>>> import numpy as np
>>> np.set_printoptions(precision=4, suppress=True, linewidth=200, sign=" ")
>>> A = np.loadtxt("m.csv", delimiter=",")
>>> print(A)
[[ 0.7  1.9  0.2  1. ]
 [ 0.  -1.6  0.6 -0.7]
 [ 0.  -1.1  0.5  0.4]]
>>> rng = np.random.default_rng(4568)
>>> out = A + rng.integers(-2, 3, (3, 1)) @ rng.integers(-2, 3, (1, 4))
>>> print(out)
[[ 0.7  1.9  0.2  1. ]
 [ 0.  -1.6  0.6 -0.7]
 [ 0.  -1.1  0.5  0.4]]
>>> print(np.linalg.svd(out - A, compute_uv=False))
[ 0.  0.  0.]
>>> print(np.linalg.matrix_rank(out - A, tol=1e-8))
0
>>> print(out - A)
[[ 0.  0.  0.  0.]
 [ 0.  0.  0.  0.]
 [ 0.  0.  0.  0.]]
>>> cov = A.T @ A
>>> print(np.linalg.matrix_rank(cov))
3
>>> print(np.linalg.svd(A, compute_uv=False) ** 2)
[ 8.7719  1.1177  0.2804]
>>> print(np.round(np.linalg.eigvalsh(cov)[::-1], 4) + 0)
[ 8.7719  1.1177  0.2804  0.    ]
>>> print(np.allclose(cov, cov.T))
True
>>> w1 = np.array([[0, 2], [0, -3], [1, 2], [-3, -1]])
>>> c = np.array([1, 0])
>>> hid = np.maximum(A @ w1 + c, 0)
>>> print((hid > 0).astype(int))
[[ 0  0]
 [ 1  1]
 [ 1  1]]
>>> print(np.linalg.matrix_rank(hid))
2
>>> W2 = np.array([[-2, 1], [-1, 0]])
>>> print((hid @ W2).round(6).argmax(axis=1))
[ 0  1  1]
>>> K = np.load("a.npy")
>>> print(K)
[[ 0  2 -3 -3]
 [ 0  0 -2  0]
 [ 0  0  0  2]
 [ 0  0  0  0]]
>>> U, s, vt = np.linalg.svd(K)
>>> V = vt[:(s > 1e-8).sum()]
>>> x = K[3] + 2 * K[2] + rng.integers(2) * np.eye(4)[3]
>>> print(x)
[ 0.  0.  0.  4.]
>>> print(np.diag(V.T @ V))
[ 0.  1.  1.  1.]
>>> print(np.round(K @ np.linalg.pinv(K) @ K, 4) + 0)
[[ 0.  2. -3. -3.]
 [ 0.  0. -2.  0.]
 [ 0.  0.  0.  2.]
 [ 0.  0.  0.  0.]]
>>> print(np.abs(np.diag(np.linalg.qr(K)[1])) > 1e-9)
[False False False False]
>>> print(round(np.trace(np.linalg.pinv(K) @ K), 4))
3.0
>>> E = np.array([[-0.5, 1.6, 0.2],
...     [1.5, -0.2, 0.8],
...     [1.1, -1.9, -0.3],
...     [0.5, 0.1, -0.6],
...     [0.4, -0.6, -0.8]])
>>> E[2] = E[0] + 0.02 * rng.normal(size=3)
>>> print(E)
[[-0.5     1.6     0.2   ]
 [ 1.5    -0.2     0.8   ]
 [-0.4901  1.5951  0.16  ]
 [ 0.5     0.1    -0.6   ]
 [ 0.4    -0.6    -0.8   ]]
>>> O, Rm = np.linalg.qr(E)
>>> print(np.abs(np.diag(Rm)))
[ 1.7749  2.0376  1.1676]
>>> print(round(float(abs(Rm[0, 0])), 4), round(float(np.linalg.norm(E[:, 0])), 4))
1.7749 1.7749
>>> print(Rm)
[[ 1.7749 -1.1673  0.2263]
 [ 0.     -2.0376 -0.5395]
 [ 0.      0.      1.1676]]
>>> print(round(np.trace(O @ O.T), 4))
3.0
>>> P = E @ np.linalg.solve(E.T @ E, E.T)
>>> print(np.round(np.linalg.eigvalsh(P), 4) + 0)
[ 0.  0.  1.  1.  1.]
>>> print(np.linalg.matrix_rank(np.eye(5) - P))
2
>>> print(np.diag(P))
[ 0.4724  0.9809  0.4761  0.5668  0.5038]
>>> print(np.allclose(P @ P, P))
True
>>> F = np.loadtxt("arr.csv", delimiter=",")
>>> print(F)
[[-1.  0. -1. -1. -2.]
 [-2. -1.  0. -1. -1.]
 [-1. -2. -1.  0. -1.]
 [-1. -1. -2. -1.  0.]
 [ 0. -1. -1. -2. -1.]]
>>> labels = rng.permutation(5)
>>> out = F[:, labels] * rng.choice([-1, 1], 5)
>>> print(out)
[[ 1.  1.  0.  1. -2.]
 [ 1. -0. -1.  2. -1.]
 [-0.  1. -2.  1. -1.]
 [ 1.  2. -1.  1.  0.]
 [ 2.  1. -1. -0. -1.]]
>>> U, _, vt = np.linalg.svd(F.T @ out)
>>> print(np.round(np.linalg.lstsq(F, out)[0], 4) + 0)
[[ 0.  0.  0. -1.  0.]
 [ 0.  0.  1.  0.  0.]
 [ 0. -1.  0.  0.  0.]
 [-1.  0.  0.  0.  0.]
 [ 0.  0.  0.  0.  1.]]
>>> print(np.round(U @ vt, 4) + 0)
[[ 0.  0.  0. -1.  0.]
 [ 0.  0.  1.  0.  0.]
 [ 0. -1.  0.  0.  0.]
 [-1.  0.  0.  0.  0.]
 [ 0.  0.  0.  0.  1.]]
>>> f = np.array([4, 2])
>>> print(np.array([np.convolve(row, f, "same") for row in out]))
[[ 4.  6.  2.  4. -6.]
 [ 4.  2. -4.  6.  0.]
 [ 0.  4. -6.  0. -2.]
 [ 4. 10.  0.  2.  2.]
 [ 8.  8. -2. -2. -4.]]
>>> print(np.correlate(out[1], out[4], "full"))
[-1.  0.  0. -1.  4. -3.  1.  3. -2.]
>>> f = np.array([3, 2, 0, 1, 0])
>>> out = F + np.outer(f, np.eye(5)[4])
>>> print(round(float(np.linalg.det(out) / np.linalg.det(F)), 4), round(1 + np.linalg.solve(F, f)[4], 4))
0.36 0.36
>>> print(np.linalg.matrix_rank(np.linalg.inv(out) - np.linalg.inv(F), tol=1e-8))
1
>>> X = np.load("run1.npy")
>>> print(X)
[[ 0.1  0.3]
 [ 0.3  0.9]]
>>> rank = np.linalg.matrix_rank(X)
>>> print(rank)
1
>>> ns = np.linalg.svd(X)[2][rank:].T
>>> print(ns[:, 0] / ns[np.abs(ns[:, 0]).round(6).argmax(), 0])
[ 1.     -0.3333]
>>> print(np.linalg.cond(X) > 100)
True
>>> print(np.linalg.matrix_rank(X, rtol=0.1))
1
>>> print((X + X.T) / 2)
[[ 0.1  0.3]
 [ 0.3  0.9]]
>>> print(X @ X)
[[ 0.1  0.3]
 [ 0.3  0.9]]
>>> print(np.linalg.matrix_power(X, 3))
[[ 0.1  0.3]
 [ 0.3  0.9]]
>>> print(np.allclose(X @ X.T, X.T @ X))
True
>>> print(np.allclose(X, X.T))
True
>>> U, s, vt = np.linalg.svd(X)
>>> print(np.argmax(s[:-1] / (s[1:] + 1e-6)) + 1)
1
>>> out = U[:, :1] @ np.diag(s[:1]) @ vt[:1]
>>> print(round(np.linalg.norm(X - out) / np.linalg.norm(X), 4))
0.0
>>> print(np.linalg.matrix_rank(out))
1
>>> print(round(np.linalg.norm(X - out, 2), 4), np.round(s[1], 4))
0.0 0.0
>>> print(round(np.abs(X - out).max(), 4))
0.0
>>> print(out)
[[ 0.1  0.3]
 [ 0.3  0.9]]
>>> data = np.eye(5, dtype=int)[rng.permutation(5)] * np.array([0, -1, -1, 0, -2])
>>> print(data)
[[ 0  0  0  0  0]
 [ 0  0 -1  0  0]
 [ 0  0  0  0  0]
 [ 0  0  0  0 -2]
 [ 0 -1  0  0  0]]
>>> # 2 blocks once reordered
>>> print(np.linalg.norm(data, axis=0))
[ 0.  1.  1.  0.  2.]
>>> print(data[:, 2] @ data[:, 3])
0
>>> print(np.linalg.pinv(data))
[[ 0.   0.   0.   0.   0. ]
 [ 0.   0.   0.   0.  -1. ]
 [ 0.  -1.   0.   0.   0. ]
 [ 0.   0.   0.   0.   0. ]
 [ 0.   0.   0.  -0.5  0. ]]
>>> print(np.linalg.svd(data, compute_uv=False))
[ 2.  1.  1.  0.  0.]
>>> print(data.T @ data)
[[ 0  0  0  0  0]
 [ 0  1  0  0  0]
 [ 0  0  1  0  0]
 [ 0  0  0  0  0]
 [ 0  0  0  0  4]]
>>> print(np.linalg.lstsq(data[:-1].T, data[-1])[2])
2
>>> print(round(np.trace(np.linalg.pinv(data) @ data), 4))
3.0
>>> labels = rng.permutation(5)
>>> print(labels)
[ 4  2  1  0  3]
>>> out = F[labels][:, labels]
>>> print(np.sort(np.abs(np.linalg.eigvals(out))))
[ 1.1756  1.1756  1.9021  1.9021  5.    ]
>>> print(np.trace(out))
-5.0
>>> print(round(float(np.linalg.det(out)), 4), round(np.linalg.det(F[labels]), 4))
-25.0 25.0
>>> print(np.allclose(out, F))
False
>>> labels = rng.integers(0, 2, 4)
>>> M = np.triu((labels[:, None] == labels) & (rng.random((4, 4)) < 0.8), 1).astype(int)
>>> M += M.T
>>> print(M)
[[ 0  1  0  0]
 [ 1  0  0  0]
 [ 0  0  0  0]
 [ 0  0  0  0]]
>>> # symmetric
>>> U, s, vt = np.linalg.svd(M)
>>> print(s)
[ 1.  1.  0.  0.]
>>> out = U[:, :2] @ np.diag(s[:2]) @ vt[:2]
>>> print(np.round(np.linalg.norm(M - out, 2), 4), s[2])
0.0 0.0
>>> print(round(np.linalg.norm(M - out) / np.linalg.norm(M), 4))
0.0
>>> print(out)
[[ 0.  1.  0.  0.]
 [ 1.  0.  0.  0.]
 [ 0.  0.  0.  0.]
 [ 0.  0.  0.  0.]]
>>> feats = np.load("dump.npy")
>>> print(feats)
[[ 0.9953 -5.4332  0.4796]
 [-4.5575 -4.1258  2.6649]
 [-2.0347 -5.4365 -4.8128]
 [ 7.3586  0.7467 -7.8518]
 [ 1.4422  3.3636  1.547 ]
 [ 5.0091 -3.2609 -4.5122]
 [-2.4409  7.2792 -6.4425]
 [ 3.8573  1.8387 -3.639 ]
 [ 3.8526 -0.0997 -2.9067]
 [ 4.6364 -3.5348  1.0725]
 [ 7.0202  6.9992 -1.0989]
 [ 1.7192  5.8893  0.2994]
 [ 2.9002  1.33    2.2311]
 [ 6.727   3.933   3.4943]
 [ 3.8675  6.053   5.9596]
 [10.1823 -0.3713 -2.7882]
 [-3.6429  4.6639 -2.9186]]
>>> Xc = feats - feats.mean(axis=0)
>>> U, s, vt = np.linalg.svd(Xc, full_matrices=False)
>>> print(np.abs(U[:, 0]).argmax())
2
>>> print(np.searchsorted(np.cumsum(s ** 2) / (s ** 2).sum(), 0.9) + 1)
3
>>> print(np.abs(vt[0]).argmax())
1
>>> print(np.linalg.matrix_rank(Xc))
3
>>> print((np.sign(U[:, 0]) == np.sign(U[0, 0])).astype(int))
[ 1  1  1  0  0  1  0  0  1  1  0  0  0  0  0  0  1]
>>> x = np.array([0, 2, 0, 0, 2])
>>> rhs = F @ x
>>> c, lr = np.zeros(5), 1 / np.linalg.norm(F, 2) ** 2
>>> for i in range(20):
...     c -= lr * F.T @ (F @ c - rhs)
...     if i % 5 == 0: print(i, round(np.linalg.norm(F @ c - rhs), 4))
... 
0 2.6046
5 1.8068
10 1.3144
15 0.9763
>>> print(c)
[ 0.3934  1.6575  0.1458  0.1458  1.6575]
>>> print(round(float(np.linalg.cond(F)), 4))
4.2533
>>> w1 = np.array([[-6, -4, 7, 8], [-9, 7, 7, 7], [-9, 4, 8, -3]])
>>> c = np.array([1, 1, 0, 1])
>>> hid = np.maximum(feats @ w1 + c, 0)
>>> print((hid > 0).mean(axis=0))
[ 0.4706  0.5294  0.5882  0.8235]
>>> print(np.linalg.matrix_rank(hid))
4
>>> W2 = np.array([[-3, 9], [-9, -6], [4, -8], [-7, 1]])
>>> print(w1 @ W2)
[[  26  -78]
 [ -57 -172]
 [  44 -172]]
>>> labels = feats[:, 2] > np.median(feats[:, 2])
>>> f = feats[labels].mean(axis=0) - feats[~labels].mean(axis=0)
>>> print(((feats - feats.mean(axis=0)) @ f > 0).astype(int))
[ 1  1  0  0  1  0  0  0  0  1  0  1  1  1  1  0  0]
>>> x = np.array([0, 0, 2])
>>> rhs = feats @ x
>>> print(np.round(np.linalg.lstsq(feats, rhs)[0], 4) + 0)
[ 0.  0.  2.]
>>> rhs = rhs + 0.3 * rng.normal(size=17)
>>> print(rhs)
[  0.6036   5.4879  -8.9425 -16.0733   2.9488  -8.4325 -13.0821  -7.096   -6.1742   1.9204  -2.4931   0.8641   4.78     6.8462  11.9289  -5.8343  -6.417 ]
>>> c, *_ = np.linalg.lstsq(feats, rhs)
>>> print(c)
[-0.0089 -0.0241  2.0043]
